$ python -q
>>> import numpy as np
>>> import numpy.linalg as la
>>> np.set_printoptions(suppress=True, linewidth=100)
>>> def tidy(a):
...     return np.round(a, 3) + 0
... 
>>> m1 = np.load("run19.npy")
>>> m1
array([[3., 6., 0., 3., 8., 3., 1., 0.],
       [9., 1., 9., 5., 7., 8., 9., 0.],
       [2., 5., 4., 5., 4., 0., 3., 0.],
       [4., 8., 4., 0., 6., 5., 2., 0.],
       [3., 7., 4., 3., 0., 9., 8., 0.],
       [0., 3., 1., 0., 1., 7., 5., 0.],
       [5., 8., 8., 9., 4., 1., 3., 0.],
       [0., 0., 0., 0., 0., 0., 0., 2.]])
>>> other = m1 / np.sqrt((m1 ** 2).mean(axis=1, keepdims=True))
>>> tidy(la.norm(other, axis=1))
array([2.828, 2.828, 2.828, 2.828, 2.828, 2.828, 2.828, 2.828])
>>> la.matrix_rank(m1 - m1.mean(axis=1, keepdims=True))
np.int64(7)
>>> tidy(other[1])
array([1.302, 0.145, 1.302, 0.724, 1.013, 1.158, 1.302, 0.   ])
>>> la.matrix_rank(other) == la.matrix_rank(m1)
np.True_
>>> x0 = np.array([-2, 1, 2, 0, 0, 2, -2, -2])
>>> m1 @ np.ones(8)
array([24., 48., 23., 29., 34., 17., 38.,  2.])
>>> m1 @ (2 * x0)
array([ 8., -2.,  6., 28., 22., 18., 20., -8.])
>>> m1 @ x0
array([ 4., -1.,  3., 14., 11.,  9., 10., -4.])
>>> m1 @ m1
array([[104., 121., 109.,  72.,  91., 166., 145.,   0.],
       [140., 285., 173., 179., 189., 188., 178.,   0.],
       [106., 129., 121.,  90., 109., 110., 110.,   0.],
       [120., 125., 133., 108., 117., 167., 167.,   0.],
       [132., 160., 164., 136., 148., 151., 153.,   0.],
       [ 57.,  76.,  82.,  68.,  52.,  87.,  88.,   0.],
       [166., 205., 181., 134., 195., 170., 165.,   0.],
       [  0.,   0.,   0.,   0.,   0.,   0.,   0.,   4.]])
>>> tidy(la.det(m1))
np.float64(412000.0)
>>> rng = np.random.default_rng(81)
>>> lab = rng.permutation(8)
>>> other = m1[:, lab] * rng.choice([-1, 1], 8)
>>> other
array([[-6., -3., -3.,  0., -0., -3.,  8., -1.],
       [-1., -8., -9.,  0., -9., -5.,  7., -9.],
       [-5., -0., -2.,  0., -4., -5.,  4., -3.],
       [-8., -5., -4.,  0., -4., -0.,  6., -2.],
       [-7., -9., -3.,  0., -4., -3.,  0., -8.],
       [-3., -7., -0.,  0., -1., -0.,  1., -5.],
       [-8., -1., -5.,  0., -8., -9.,  4., -3.],
       [-0., -0., -0.,  2., -0., -0.,  0., -0.]])
>>> U, _, VT = la.svd(m1.T @ other)
>>> tidy(la.lstsq(m1, other)[0])
array([[ 0.,  0., -1.,  0.,  0.,  0.,  0.,  0.],
       [-1.,  0.,  0.,  0.,  0.,  0.,  0.,  0.],
       [ 0.,  0.,  0.,  0., -1.,  0.,  0.,  0.],
       [ 0.,  0.,  0.,  0.,  0., -1.,  0.,  0.],
       [ 0.,  0.,  0.,  0.,  0.,  0.,  1.,  0.],
       [ 0., -1.,  0.,  0.,  0.,  0.,  0.,  0.],
       [ 0.,  0.,  0.,  0.,  0.,  0.,  0., -1.],
       [ 0.,  0.,  0.,  1.,  0.,  0.,  0.,  0.]])
>>> x0 = np.array([2, 3, 3, -1, 3, 2, -1, 3])
>>> h = np.maximum(m1 @ x0, 0)
>>> np.maximum(m1 @ x0, 0) - np.maximum(-m1 @ x0, 0)
array([50., 71., 35., 70., 46., 24., 60.,  6.])
>>> h
array([50., 71., 35., 70., 46., 24., 60.,  6.])
>>> np.flatnonzero(h > 1e-9)
array([0, 1, 2, 3, 4, 5, 6, 7])
>>> tidy(np.tanh(m1 @ x0))
array([1., 1., 1., 1., 1., 1., 1., 1.])
>>> F = np.loadtxt("data.csv", delimiter=",")
>>> F
array([[ 0.,  0.,  0.,  0.,  0.,  0.,  0.,  0.,  0.,  0.,  0.],
       [ 0.,  0.,  0.,  0.,  0.,  0.,  0.,  0.,  0.,  0.,  0.],
       [ 0.,  0., -5.,  0.,  0.,  0.,  0.,  0.,  0.,  0.,  0.],
       [ 0.,  0.,  0.,  3.,  0.,  0.,  0.,  0.,  0.,  0.,  0.],
       [ 0.,  0.,  0.,  0., -3.,  0.,  0.,  0.,  0.,  0.,  0.],
       [ 0.,  0.,  0.,  0.,  0., -4.,  0.,  0.,  0.,  0.,  0.],
       [ 0.,  0.,  0.,  0.,  0.,  0., -1.,  0.,  0.,  0.,  0.],
       [ 0.,  0.,  0.,  0.,  0.,  0.,  0.,  0.,  0.,  0.,  0.],
       [ 0.,  0.,  0.,  0.,  0.,  0.,  0.,  0.,  4.,  0.,  0.],
       [ 0.,  0.,  0.,  0.,  0.,  0.,  0.,  0.,  0., -2.,  0.],
       [ 0.,  0.,  0.,  0.,  0.,  0.,  0.,  0.,  0.,  0., -1.]])
>>> # equal to its transpose
>>> tidy(la.matrix_power(m1, 3))
array([[2905., 4161., 3503., 3040., 3293., 3766., 3657.,    0.],
       [5504., 6733., 6341., 4879., 5781., 6790., 6568.,    0.],
       [2958., 4063., 3431., 2885., 3325., 3661., 3562.,    0.],
       [3369., 5030., 4060., 3504., 3850., 4289., 4132.,    0.],
       [3917., 5573., 4607., 3837., 4411., 4898., 4734.,    0.],
       [1887., 2701., 2283., 1909., 2163., 2284., 2238.,    0.],
       [4651., 6373., 5375., 4498., 5121., 5918., 5727.,    0.],
       [   0.,    0.,    0.,    0.,    0.,    0.,    0.,    8.]])
>>> np.trace(m1)
np.float64(20.0)
>>> tidy(np.sort(np.abs(la.eigvals(m1))))
array([ 2.   ,  3.58 ,  3.58 ,  3.666,  3.666,  5.654,  6.846, 30.897])
>>> np.allclose(m1, m1.T)
False
>>> (la.matrix_power((F != 0) + (F.T != 0) + np.eye(11), 11) > 0).astype(int)
array([[1, 0, 0, 0, 0, 0, 0, 0, 0, 0, 0],
       [0, 1, 0, 0, 0, 0, 0, 0, 0, 0, 0],
       [0, 0, 1, 0, 0, 0, 0, 0, 0, 0, 0],
       [0, 0, 0, 1, 0, 0, 0, 0, 0, 0, 0],
       [0, 0, 0, 0, 1, 0, 0, 0, 0, 0, 0],
       [0, 0, 0, 0, 0, 1, 0, 0, 0, 0, 0],
       [0, 0, 0, 0, 0, 0, 1, 0, 0, 0, 0],
       [0, 0, 0, 0, 0, 0, 0, 1, 0, 0, 0],
       [0, 0, 0, 0, 0, 0, 0, 0, 1, 0, 0],
       [0, 0, 0, 0, 0, 0, 0, 0, 0, 1, 0],
       [0, 0, 0, 0, 0, 0, 0, 0, 0, 0, 1]])
>>> tidy(la.det(F))
np.float64(0.0)
>>> (F != 0).astype(int)
array([[0, 0, 0, 0, 0, 0, 0, 0, 0, 0, 0],
       [0, 0, 0, 0, 0, 0, 0, 0, 0, 0, 0],
       [0, 0, 1, 0, 0, 0, 0, 0, 0, 0, 0],
       [0, 0, 0, 1, 0, 0, 0, 0, 0, 0, 0],
       [0, 0, 0, 0, 1, 0, 0, 0, 0, 0, 0],
       [0, 0, 0, 0, 0, 1, 0, 0, 0, 0, 0],
       [0, 0, 0, 0, 0, 0, 1, 0, 0, 0, 0],
       [0, 0, 0, 0, 0, 0, 0, 0, 0, 0, 0],
       [0, 0, 0, 0, 0, 0, 0, 0, 1, 0, 0],
       [0, 0, 0, 0, 0, 0, 0, 0, 0, 1, 0],
       [0, 0, 0, 0, 0, 0, 0, 0, 0, 0, 1]])
>>> x0 = np.array([0, 1, 0, 1, 1, 1, 1, 0, 1, 0, 2])
>>> h = np.maximum(F @ x0, 0)
>>> np.maximum(F @ (3 * x0), 0)
array([ 0.,  0.,  0.,  9.,  0.,  0.,  0.,  0., 12.,  0.,  0.])
>>> F.T @ h
array([ 0.,  0.,  0.,  9.,  0.,  0.,  0.,  0., 16.,  0.,  0.])
>>> np.flatnonzero(h > 1e-9)
array([3, 8])
>>> h
array([0., 0., 0., 3., 0., 0., 0., 0., 4., 0., 0.])
>>> def softmax(z):
...     e = np.exp(z - z.max(axis=-1, keepdims=True))
...     return e / e.sum(axis=-1, keepdims=True)
... 
>>> tidy(softmax(F).sum(axis=1))
array([1., 1., 1., 1., 1., 1., 1., 1., 1., 1., 1.])
>>> att = F @ F.T / np.sqrt(11)
>>> softmax(att).round(6).argmax(axis=1)
array([ 0,  0,  2,  3,  4,  5,  6,  0,  8,  9, 10])
>>> x0 = np.array([7, 0, 4, 5, 5, 3, 2, 7, 8, 3, 6])
>>> F * x0
array([[  0.,   0.,   0.,   0.,   0.,   0.,   0.,   0.,   0.,   0.,   0.],
       [  0.,   0.,   0.,   0.,   0.,   0.,   0.,   0.,   0.,   0.,   0.],
       [  0.,   0., -20.,   0.,   0.,   0.,   0.,   0.,   0.,   0.,   0.],
       [  0.,   0.,   0.,  15.,   0.,   0.,   0.,   0.,   0.,   0.,   0.],
       [  0.,   0.,   0.,   0., -15.,   0.,   0.,   0.,   0.,   0.,   0.],
       [  0.,   0.,   0.,   0.,   0., -12.,   0.,   0.,   0.,   0.,   0.],
       [  0.,   0.,   0.,   0.,   0.,   0.,  -2.,   0.,   0.,   0.,   0.],
       [  0.,   0.,   0.,   0.,   0.,   0.,   0.,   0.,   0.,   0.,   0.],
       [  0.,   0.,   0.,   0.,   0.,   0.,   0.,   0.,  32.,   0.,   0.],
       [  0.,   0.,   0.,   0.,   0.,   0.,   0.,   0.,   0.,  -6.,   0.],
       [  0.,   0.,   0.,   0.,   0.,   0.,   0.,   0.,   0.,   0.,  -6.]])
>>> F @ (2 * x0)
array([  0.,   0., -40.,  30., -30., -24.,  -4.,   0.,  64., -12., -12.])
>>> F @ np.eye(11)[5]
array([ 0.,  0.,  0.,  0.,  0., -4.,  0.,  0.,  0.,  0.,  0.])
>>> F @ x0
array([  0.,   0., -20.,  15., -15., -12.,  -2.,   0.,  32.,  -6.,  -6.])
>>> np.sign((F @ x0).round(6))
array([ 0.,  0., -1.,  1., -1., -1., -1.,  0.,  1., -1., -1.])
>>> E = np.array([[1, -4, 16, -64],
...     [1, -3, 9, -27],
...     [1, -2, 4, -8],
...     [1, -1, 1, -1],
...     [1, 0, 0, 0],
...     [1, 1, 1, 1],
...     [1, 2, 4, 8],
...     [1, 3, 9, 27],
...     [1, 4, 16, 64],
...     [1, 5, 25, 125],
...     [1, 6, 36, 216]])
>>> # column 3 dominates
>>> U, sv, VT = la.svd(E, full_matrices=False)
>>> np.abs(U[:, 0]).round(6).argmax()
np.int64(10)
>>> np.allclose(U * sv @ VT, E)
True
>>> tidy(sv)
array([271.715,  31.09 ,   4.7  ,   2.017])
>>> tidy(np.cumsum(sv ** 2) / np.sum(sv ** 2))
array([0.987, 1.   , 1.   , 1.   ])
>>> tidy(U.T @ E @ VT.T)
array([[271.715,   0.   ,   0.   ,   0.   ],
       [  0.   ,  31.09 ,   0.   ,   0.   ],
       [  0.   ,   0.   ,   4.7  ,   0.   ],
       [  0.   ,   0.   ,   0.   ,   2.017]])
>>> tidy(U.T @ U)
array([[1., 0., 0., 0.],
       [0., 1., 0., 0.],
       [0., 0., 1., 0.],
       [0., 0., 0., 1.]])
>>> tidy(np.sqrt((sv ** 2).sum())), tidy(la.norm(E))
(np.float64(273.536), np.float64(273.536))
>>> U.shape, sv.shape, VT.shape
((11, 4), (4,), (4, 4))
>>> (sv > 1e-8).sum()
np.int64(4)
>>> proj = E @ la.solve(E.T @ E, E.T)
>>> np.trace(proj)
np.float64(4.0)
>>> tidy(la.eigvalsh(proj))
array([0., 0., 0., 0., 0., 0., 0., 1., 1., 1., 1.])
>>> la.matrix_rank(np.eye(11) - proj)
np.int64(7)
>>> W0 = np.array([[3.0, 2.0, -2.0, -1.0, -3.0, 3.0, 2.0, 0.0],
...     [-3.0, -3.0, 0.0, 1.0, -1.0, -2.0, 0.0, 0.0],
...     [-3.0, -2.0, 0.0, 2.0, -1.0, 2.0, 2.0, 0.0],
...     [1.0, 1.0, 1.0, -1.0, -1.0, -1.0, 1.0, 0.0],
...     [-1.0, 2.0, 2.0, 1.0, 1.0, 3.0, 2.0, 0.0],
...     [-2.0, 2.0, -1.0, 1.0, -1.0, 1.0, -3.0, 0.0],
...     [3.0, 2.0, -2.0, 1.0, -2.0, 0.0, 1.0, 0.0],
...     [0.0, 0.0, 0.0, 0.0, 0.0, 0.0, 0.0, 0.0]])
>>> W0
array([[ 3.,  2., -2., -1., -3.,  3.,  2.,  0.],
       [-3., -3.,  0.,  1., -1., -2.,  0.,  0.],
       [-3., -2.,  0.,  2., -1.,  2.,  2.,  0.],
       [ 1.,  1.,  1., -1., -1., -1.,  1.,  0.],
       [-1.,  2.,  2.,  1.,  1.,  3.,  2.,  0.],
       [-2.,  2., -1.,  1., -1.,  1., -3.,  0.],
       [ 3.,  2., -2.,  1., -2.,  0.,  1.,  0.],
       [ 0.,  0.,  0.,  0.,  0.,  0.,  0.,  0.]])
>>> # 2 blocks once reordered
>>> r = la.matrix_rank(W0)
>>> r
np.int64(7)
>>> N = la.svd(W0)[2][r:].T
>>> N @ N.T
array([[0., 0., 0., 0., 0., 0., 0., 0.],
       [0., 0., 0., 0., 0., 0., 0., 0.],
       [0., 0., 0., 0., 0., 0., 0., 0.],
       [0., 0., 0., 0., 0., 0., 0., 0.],
       [0., 0., 0., 0., 0., 0., 0., 0.],
       [0., 0., 0., 0., 0., 0., 0., 0.],
       [0., 0., 0., 0., 0., 0., 0., 0.],
       [0., 0., 0., 0., 0., 0., 0., 1.]])
>>> [int(la.matrix_rank(np.delete(W0, i, axis=0))) for i in range(8)]
[6, 6, 6, 6, 6, 6, 6, 7]
>>> [int(la.matrix_rank(W0[:, :j + 1])) for j in range(8)]
[1, 2, 3, 4, 5, 6, 7, 7]
>>> N[:, 0] / N[np.abs(N[:, 0]).round(6).argmax(), 0]
array([0., 0., 0., 0., 0., 0., 0., 1.])
